$ python -q
>>> import numpy as np
>>> np.set_printoptions(suppress=True, linewidth=140)
>>> K = np.load("test9.npy")
>>> K.round(3)
array([[ 0.261, -0.261,  0.112,  0.335],
       [-0.261,  0.261, -0.112, -0.335],
       [ 0.112, -0.112,  0.048,  0.144],
       [ 0.335, -0.335,  0.144,  0.431]])
>>> G = K.T @ K
>>> G.round(3)
array([[ 0.261, -0.261,  0.112,  0.335],
       [-0.261,  0.261, -0.112, -0.335],
       [ 0.112, -0.112,  0.048,  0.144],
       [ 0.335, -0.335,  0.144,  0.431]])
>>> print(np.trace(G), (K ** 2).sum())
1.0 1.0
>>> np.linalg.matrix_rank(G)
np.int64(1)
>>> T = np.stack([K, -3 * K, K[::-1]])
>>> np.round(np.linalg.det(T), 3) + 0
array([0., 0., 0.])
>>> T.shape
(3, 4, 4)
>>> print(np.linalg.matrix_rank(T.reshape(3, -1)))
2
>>> rk = np.linalg.matrix_rank(K)
>>> rk
np.int64(1)
>>> N = np.linalg.svd(K)[2][rk:].T
>>> N.shape
(4, 3)
>>> [int(np.linalg.matrix_rank(K[:i])) for i in range(1, len(K) + 1)]
[1, 1, 1, 1]
>>> np.round(N @ N.T, 3)
array([[ 0.739,  0.261, -0.112, -0.335],
       [ 0.261,  0.739,  0.112,  0.335],
       [-0.112,  0.112,  0.952, -0.144],
       [-0.335,  0.335, -0.144,  0.569]])
>>> print(np.allclose(K @ N, 0))
True
>>> print(np.linalg.matrix_rank(K.T @ K), np.linalg.matrix_rank(K @ K.T))
1 1
>>> evals, vecs = np.linalg.eigh(K)
>>> print(np.round(np.abs(vecs[:, -1]), 3))
[0.511 0.511 0.219 0.656]
>>> print(np.unique(evals.round(6) + 0, return_counts=True)[1])
[3 1]
>>> np.round(np.linalg.eigvalsh(K @ K), 3) + 0
array([0., 0., 0., 1.])
>>> print(np.round(vecs.T @ vecs, 3) + 0)
[[1. 0. 0. 0.]
 [0. 1. 0. 0.]
 [0. 0. 1. 0.]
 [0. 0. 0. 1.]]
>>> np.round(vecs.T @ K @ vecs, 3) + 0
array([[0., 0., 0., 0.],
       [0., 0., 0., 0.],
       [0., 0., 0., 0.],
       [0., 0., 0., 1.]])
>>> np.linalg.lstsq(K[:-1].T, K[-1])[2]
np.int32(1)
>>> np.round(np.trace(np.linalg.pinv(K) @ K), 3)
np.float64(1.0)
>>> np.abs(np.diag(np.linalg.qr(K)[1])) > 1e-9
array([ True, False, False, False])
>>> A2 = np.array([[-2, -3], [1, -2]])
>>> M = np.kron(np.eye(2, dtype=int), A2)
>>> print(M)
[[-2 -3  0  0]
 [ 1 -2  0  0]
 [ 0  0 -2 -3]
 [ 0  0  1 -2]]
>>> print(np.round(np.sort(np.linalg.eigvals(M).real), 3))
[-2. -2. -2. -2.]
>>> (M != 0).astype(int)
array([[1, 1, 0, 0],
       [1, 1, 0, 0],
       [0, 0, 1, 1],
       [0, 0, 1, 1]])
>>> np.flatnonzero(np.linalg.matrix_power((M != 0) + (M.T != 0) + np.eye(4), 4)[1])
array([0, 1])
>>> print((np.linalg.matrix_power((M != 0) + (M.T != 0) + np.eye(4), 4) > 0).astype(int))
[[1 1 0 0]
 [1 1 0 0]
 [0 0 1 1]
 [0 0 1 1]]
>>> vec = np.array([-3, 0, 0, -2])
>>> y = M @ vec
>>> coef, lr = np.zeros(4), 1 / np.linalg.norm(M, 2) ** 2
>>> for i in range(4):
...     coef -= lr * M.T @ (M @ coef - y)
...     if i % 1 == 0: print(i, round(np.linalg.norm(M @ coef - y), 3))
... 
0 4.058
1 3.133
2 2.418
3 1.867
>>> print(coef.round(3))
[-2.091 -0.377 -0.251 -1.896]
>>> np.round(np.linalg.cond(M), 3)
np.float64(2.094)
